$ python -q
>>> import numpy as np
>>> import numpy.linalg as la
>>> np.set_printoptions(precision=3, suppress=True, linewidth=100)
>>> def rd(a):
...     return np.round(a, 3) + 0
... 
>>> J = np.array([[0, 0, 3],
...     [1, 0, 0],
...     [1, 0, 0],
...     [0, 0, 3],
...     [0, 0, 0],
...     [0, 0, 3],
...     [1, 0, 0],
...     [1, 0, 0],
...     [0, 0, 0],
...     [0, 0, 3],
...     [2, 2, 0],
...     [0, 0, 3],
...     [0, 0, 3],
...     [2, 2, 0],
...     [1, 0, 0],
...     [2, 2, 0],
...     [1, 0, 0],
...     [1, 0, 0]])
>>> # rows 1 and 2 are equal
>>> T = np.stack([J, 2 * J, J[::-1]])
>>> T.shape
(3, 18, 3)
>>> x0 = np.array([2, 2, 0])
>>> target = J @ x0
>>> rd(la.solve(J.T @ J, J.T @ target))
array([2., 2., 0.])
>>> rd(la.pinv(J) @ J)
array([[1., 0., 0.],
       [0., 1., 0.],
       [0., 0., 1.]])
>>> target
array([0, 2, 2, 0, 0, 0, 2, 2, 0, 0, 8, 0, 0, 8, 2, 8, 2, 2])
>>> rng = np.random.default_rng(384164)
>>> target = target + 0.05 * rng.normal(size=18)
>>> rd(target)
array([-0.038,  1.984,  1.974,  0.014,  0.081, -0.004,  1.976,  1.972, -0.1  ,  0.012,  8.07 ,
       -0.028,  0.013,  8.052,  1.929,  8.025,  2.011,  1.967])
>>> b, *_ = la.lstsq(J, target)
>>> rd(b)
array([ 1.973,  2.051, -0.002])
>>> rd(la.norm(target - J @ b))
np.float64(0.154)
>>> Q, Rm = la.qr(J)
>>> rd(abs(Rm[0, 0])), rd(la.norm(J[:, 0]))
(np.float64(4.359), np.float64(4.359))
>>> rd(Q)
array([[ 0.   ,  0.   ,  0.408],
       [-0.229, -0.3  ,  0.   ],
       [-0.229, -0.3  ,  0.   ],
       [ 0.   ,  0.   ,  0.408],
       [ 0.   ,  0.   ,  0.   ],
       [ 0.   ,  0.   ,  0.408],
       [-0.229, -0.3  ,  0.   ],
       [-0.229, -0.3  ,  0.   ],
       [ 0.   ,  0.   ,  0.   ],
       [ 0.   ,  0.   ,  0.408],
       [-0.459,  0.35 ,  0.   ],
       [ 0.   ,  0.   ,  0.408],
       [ 0.   ,  0.   ,  0.408],
       [-0.459,  0.35 ,  0.   ],
       [-0.229, -0.3  ,  0.   ],
       [-0.459,  0.35 ,  0.   ],
       [-0.229, -0.3  ,  0.   ],
       [-0.229, -0.3  ,  0.   ]])
>>> rd(np.trace(Q @ Q.T))
np.float64(3.0)
>>> Q.shape, Rm.shape
((18, 3), (3, 3))
>>> rd(Rm)
array([[-4.359, -2.753,  0.   ],
       [ 0.   ,  2.103,  0.   ],
       [ 0.   ,  0.   ,  7.348]])
>>> np.allclose(Rm.T @ Rm, J.T @ J)
True
>>> rd(np.abs(np.diag(Rm)))
array([4.359, 2.103, 7.348])
>>> Y = np.c_[J[:, :2] @ np.array([[1, 2], [-1, 1]]), np.array([-2, 2, 0, 0, 1, 0, -2, 0, 1, 1, 0, 0, -2, 0, -1, -2, 2, -1])]
>>> Y
array([[ 0,  0, -2],
       [ 1,  2,  2],
       [ 1,  2,  0],
       [ 0,  0,  0],
       [ 0,  0,  1],
       [ 0,  0,  0],
       [ 1,  2, -2],
       [ 1,  2,  0],
       [ 0,  0,  1],
       [ 0,  0,  1],
       [ 0,  6,  0],
       [ 0,  0,  0],
       [ 0,  0, -2],
       [ 0,  6,  0],
       [ 1,  2, -1],
       [ 0,  6, -2],
       [ 1,  2,  2],
       [ 1,  2, -1]])
>>> rd(la.norm(Y - J @ la.lstsq(J, Y)[0], axis=0))
array([0.   , 0.   , 5.115])
>>> rd(la.norm(la.qr(J)[0].T @ Y, axis=0) ** 2 / ((Y ** 2).sum(axis=0) + 1e-12))
array([1.   , 1.   , 0.098])
>>> la.norm(Y, axis=1).argmax()
np.int64(15)
>>> rd(la.norm(Y, 1)), rd(la.norm(Y, np.inf))
(np.float64(32.0), np.float64(8.0))
>>> rd(la.norm(Y, axis=1))
array([2.   , 3.   , 2.236, 0.   , 1.   , 0.   , 3.   , 2.236, 1.   , 1.   , 6.   , 0.   , 2.   ,
       6.   , 2.449, 6.325, 3.   , 2.449])
>>> rd(la.norm(Y[10], 1)), rd(la.norm(Y[10], np.inf))
(np.float64(6.0), np.float64(6.0))
>>> data = np.load("mat.npy")
>>> rd(data)
array([[-0.139, -0.249, -0.958],
       [ 0.973, -0.215, -0.085],
       [-0.185, -0.944,  0.272]])
>>> x0 = np.array([1, 3, 4])
>>> [p for p in range(1, 25) if np.allclose(la.matrix_power(data, p), np.eye(3))]
[]
>>> rd(la.inv(data))
array([[-0.139,  0.973, -0.185],
       [-0.249, -0.215, -0.944],
       [-0.958, -0.085,  0.272]])
>>> rd(la.norm(x0)), rd(la.norm(data @ x0))
(np.float64(5.099), np.float64(5.099))
>>> rd(data.T @ (data @ x0))
array([1., 3., 4.])
>>> mat = np.load("a.npy")
>>> mat
array([[ 1, -2,  0],
       [ 2, -3,  2],
       [ 1, -2,  0],
       [-3, -2,  2]])
>>> # row 2 repeats row 0
>>> W = np.array([[-1, 2], [1, 2], [-2, -2]])
>>> b = np.array([0, -2])
>>> hid = np.maximum(mat @ W + b, 0)
>>> (hid > 0).astype(int)
array([[0, 0],
       [0, 0],
       [0, 0],
       [0, 0]])
>>> la.matrix_rank(hid)
np.int64(0)
>>> W2 = np.array([[2, 1, 3], [2, 0, 0]])
>>> (hid @ W2).round(6).argmax(axis=1)
array([0, 0, 0, 0])
>>> hid @ W2
array([[0, 0, 0],
       [0, 0, 0],
       [0, 0, 0],
       [0, 0, 0]])
>>> rd(la.norm(mat[1] - mat[3]))
np.float64(5.099)
>>> rd(la.norm(mat, axis=0))
array([3.873, 4.583, 2.828])
>>> hat = mat @ la.solve(mat.T @ mat, mat.T)
>>> hat @ mat[:, 1]
array([-2., -3., -2., -2.])
>>> np.trace(hat)
np.float64(3.0)
>>> rd(hat)
array([[0.5, 0. , 0.5, 0. ],
       [0. , 1. , 0. , 0. ],
       [0.5, 0. , 0.5, 0. ],
       [0. , 0. , 0. , 1. ]])
>>> rd((np.eye(4) - hat) @ mat)
array([[0., 0., 0.],
       [0., 0., 0.],
       [0., 0., 0.],
       [0., 0., 0.]])
>>> F = np.array([[-4, 0, 0], [0, 5, 0], [0, 0, 0]])
>>> # null space of dimension 1
>>> x0 = np.array([0, 1, -2])
>>> h = np.maximum(F @ x0, 0)
>>> np.flatnonzero(h > 1e-9)
array([1])
>>> M = np.load("m.npy")
>>> M
array([[ 1,  0,  0],
       [ 2,  1,  0],
       [-2,  2,  1]])
>>> assert M == M.T
Traceback (most recent call last):
  File "<python-input-67>", line 1, in <module>
    assert M == M.T
           ^^^^^^^^
ValueError: The truth value of an array with more than one element is ambiguous. Use a.any() or a.all()
>>> np.trace(M)
np.int64(3)
>>> rd(np.abs(la.eigvals(M)).max())
np.float64(1.0)
>>> la.determinant(M)
Traceback (most recent call last):
  File "<python-input-70>", line 1, in <module>
    la.determinant(M)
    ^^^^^^^^^^^^^^
AttributeError: module 'numpy.linalg' has no attribute 'determinant'
>>> rd(la.det(M))
np.float64(1.0)
>>> la.matrix_power(M, 3)
array([[1, 0, 0],
       [6, 1, 0],
       [6, 6, 1]])
>>> M.inv()
Traceback (most recent call last):
  File "<python-input-73>", line 1, in <module>
    M.inv()
    ^^^^^
AttributeError: 'numpy.ndarray' object has no attribute 'inv'
>>> labels = rng.permutation(3)
>>> Y = M[:, labels] * rng.choice([-1, 1], 3)
>>> Y
array([[ 1,  0,  0],
       [ 2,  0,  1],
       [-2, -1,  2]])
>>> left, _, VT = la.svd(M.T @ Y)
>>> rd(left @ VT)
array([[ 1.,  0.,  0.],
       [ 0.,  0.,  1.],
       [ 0., -1.,  0.]])
>>> x0 = np.array([-3, 1, -1])
>>> h = np.maximum(Y @ x0, 0)
>>> np.maximum(Y @ (3 * x0), 0)
array([0, 0, 9])
>>> f = np.array([0, 1, 4])
>>> Y = M + np.outer(f, np.eye(3)[2])
>>> la.matrix_rank(la.inv(Y) - la.inv(M), tol=1e-8)
np.int64(1)
>>> la.matrix_rank(Y - M)
np.int64(1)
>>> x0 = np.array([3, -3, -3])
>>> target = M @ x0
>>> target
array([  3,   3, -15])
>>> rd(la.solve(M, target))
array([ 3., -3., -3.])
>>> E = np.load("layer2.npy")
>>> E
array([[-14.366,   4.105,   8.204],
       [ -8.717,   2.511,   4.971],
       [ -9.692,   2.782,   5.561],
       [  1.569,  -0.46 ,  -0.96 ],
       [  9.64 ,  -2.76 ,  -5.502],
       [ -7.897,   2.265,   4.548],
       [ -7.237,   2.071,   4.15 ],
       [ -6.385,   1.827,   3.67 ],
       [ -0.246,   0.12 ,   0.123],
       [ -3.408,   0.994,   1.948],
       [  3.577,  -1.046,  -2.077],
       [  1.191,  -0.37 ,  -0.703],
       [ -2.822,   0.818,   1.638],
       [-11.12 ,   3.154,   6.335],
       [ -5.367,   1.521,   3.091],
       [  8.05 ,  -2.288,  -4.604],
       [ 11.563,  -3.315,  -6.613],
       [ -3.694,   1.047,   2.105],
       [ 11.47 ,  -3.206,  -6.551],
       [ -1.932,   0.533,   1.092],
       [ -2.617,   0.729,   1.489],
       [  7.761,  -2.197,  -4.431],
       [ -1.042,   0.31 ,   0.615],
       [ -4.669,   1.321,   2.64 ],
       [-10.392,   2.959,   5.929]])
>>> x0 = np.array([-1, -2, -4])
>>> target = E @ x0
>>> rd(la.solve(E.T @ E, E.T @ target))
array([-1., -2., -4.])
>>> rd(la.pinv(E) @ E)
array([[1., 0., 0.],
       [0., 1., 0.],
       [0., 0., 1.]])
>>> target = target + 0.1 * rng.normal(size=25)
>>> rd(target)
array([-26.653, -16.334, -18.273,   3.108,  17.801, -14.872, -13.703, -11.999,  -0.474,  -6.361,
         7.111,   2.334,  -5.393, -20.536, -10.025,  14.845,  21.532,  -6.997,  21.091,  -3.533,
        -4.814,  14.344,  -2.044,  -8.599, -19.366])
>>> b, *_ = la.lstsq(E, target)
>>> rd(la.norm(target - E @ b))
np.float64(0.459)
>>> rd(E.T @ (target - E @ b))
array([0., 0., 0.])
>>> rd(b)
array([-1.377, -3.158, -4.09 ])
>>> b.round()
array([-1., -3., -4.])
>>> la.lstsq(F[:-1].T, F[-1])[2]
np.int32(2)
>>> labels = E[:, 1] > np.median(E[:, 1])
>>> f = E[labels].mean(axis=0) - E[~labels].mean(axis=0)
>>> (((E - E.mean(axis=0)) @ f > 0) == labels).mean()
np.float64(0.88)
>>> np.argsort(-np.abs(f).round(6), kind="stable")
array([0, 2, 1])
>>> ((E - E.mean(axis=0)) @ f > 0).astype(int)
array([1, 1, 1, 0, 0, 1, 1, 1, 0, 1, 0, 0, 1, 1, 1, 0, 0, 1, 0, 1, 1, 0, 0, 1, 1])
>>> rd(f)
array([-11.296,   3.223,   6.467])
>>> rd(E.mean(axis=0))
array([-1.871,  0.537,  1.067])
>>> np.zeros(25, 3)
Traceback (most recent call last):
  File "<python-input-111>", line 1, in <module>
    np.zeros(25, 3)
    ~~~~~~~~^^^^^^^
TypeError: Cannot interpret '3' as a data type
>>> np.count_nonzero(E)
np.int64(75)
>>> la.rank(E)
Traceback (most recent call last):
  File "<python-input-113>", line 1, in <module>
    la.rank(E)
    ^^^^^^^
AttributeError: module 'numpy.linalg' has no attribute 'rank'
>>> X = np.loadtxt("w.csv", delimiter=",")
>>> X
array([[-0.9  , -0.4  ,  1.949],
       [ 0.5  , -0.6  , -1.151],
       [-0.1  ,  0.1  ,  0.309],
       [-1.3  ,  0.1  ,  2.73 ],
       [ 0.8  , -1.3  , -1.521],
       [-0.2  , -1.   ,  0.535],
       [-0.2  ,  0.5  ,  0.31 ],
       [-1.6  , -0.4  ,  3.003],
       [-0.1  , -1.4  ,  0.283],
       [-1.5  , -0.4  ,  2.887],
       [-1.1  ,  0.6  ,  2.219],
       [-0.5  ,  0.4  ,  1.073],
       [ 0.1  , -1.2  , -0.165],
       [-1.2  , -0.8  ,  2.589],
       [-2.1  , -0.1  ,  4.353],
       [-1.1  , -0.1  ,  2.289],
       [-0.6  ,  0.8  ,  1.301],
       [-1.4  , -1.2  ,  2.93 ],
       [-0.9  , -1.1  ,  1.839],
       [-0.4  ,  0.2  ,  0.803]])
>>> x0 = np.array([-2, -1, -3])
>>> target = X @ x0
>>> b, lr = np.zeros(3), 1 / la.norm(X, 2) ** 2
>>> for i in range(25):
...     b -= lr * X.T @ (X @ b - target)
...     if i % 5 == 0: print(i, round(la.norm(X @ b - target), 3))
... 
0 3.295
5 1.941
10 1.22
15 0.869
20 0.721
>>> rd(b)
array([ 0.78 , -0.89 , -1.633])
>>> W2 = X[[16, 19]].astype(float)
>>> for _ in range(3):
...     labels = la.norm(X[:, None] - W2, axis=-1).argmin(axis=1)
...     W2 = np.array([X[labels == j].mean(axis=0) for j in range(2)])
... 
>>> labels
array([0, 1, 1, 0, 1, 1, 1, 0, 1, 0, 0, 1, 1, 0, 0, 0, 1, 0, 0, 1])
>>> rd(W2)
array([[-1.31 , -0.38 ,  2.679],
       [-0.07 , -0.35 ,  0.178]])
>>> np.abs(W2[1] - W2[0]).argmax()
np.int64(2)
>>> W0 = np.cumsum(np.array([[2, 1, -2],
...     [1, 3, -3],
...     [2, 2, 3],
...     [-3, 3, 2],
...     [0, 2, 3],
...     [-2, 2, -2],
...     [3, 3, -2],
...     [-1, -2, 1],
...     [-2, 3, 0],
...     [-1, 3, -2],
...     [2, -1, 0],
...     [-2, 2, -3],
...     [-3, -2, -3]]), axis=0)
>>> W0
array([[ 2,  1, -2],
       [ 3,  4, -5],
       [ 5,  6, -2],
       [ 2,  9,  0],
       [ 2, 11,  3],
       [ 0, 13,  1],
       [ 3, 16, -1],
       [ 2, 14,  0],
       [ 0, 17,  0],
       [-1, 20, -2],
       [ 1, 19, -2],
       [-1, 21, -5],
       [-4, 19, -8]])
>>> d = la.norm(W0[:, None] - W0[None], axis=-1)
>>> rd(d[11])
array([20.445, 17.464, 16.432, 13.342, 13.153, 10.05 ,  7.55 ,  9.11 ,  6.481,  3.162,  4.123,
        0.   ,  4.69 ])
>>> la.matrix_rank(d ** 2)
np.int64(5)
>>> rd(d[:5, :5])
array([[ 0.   ,  4.359,  5.831,  8.246, 11.18 ],
       [ 4.359,  0.   ,  4.123,  7.141, 10.677],
       [ 5.831,  4.123,  0.   ,  4.69 ,  7.681],
       [ 8.246,  7.141,  4.69 ,  0.   ,  3.606],
       [11.18 , 10.677,  7.681,  3.606,  0.   ]])
>>> labels = W0[:, 1] > np.median(W0[:, 1])
>>> f = W0[labels].mean(axis=0) - W0[~labels].mean(axis=0)
>>> labels.astype(int)
array([0, 0, 0, 0, 0, 0, 1, 0, 1, 1, 1, 1, 1])
>>> Y = np.c_[W0[:, :2] @ np.array([[-3, 1], [1, 3]]), np.array([4, 1, 0, 4, 0, 0, 3, 3, 0, 1, 4, 4, 2])]
>>> Y
array([[-5,  5,  4],
       [-5, 15,  1],
       [-9, 23,  0],
       [ 3, 29,  4],
       [ 5, 35,  0],
       [13, 39,  0],
       [ 7, 51,  3],
       [ 8, 44,  3],
       [17, 51,  0],
       [23, 59,  1],
       [16, 58,  4],
       [24, 62,  4],
       [31, 53,  2]])
>>> rd(la.norm(la.qr(W0)[0].T @ Y, axis=0) ** 2 / ((Y ** 2).sum(axis=0) + 1e-12))
array([1.  , 1.  , 0.62])
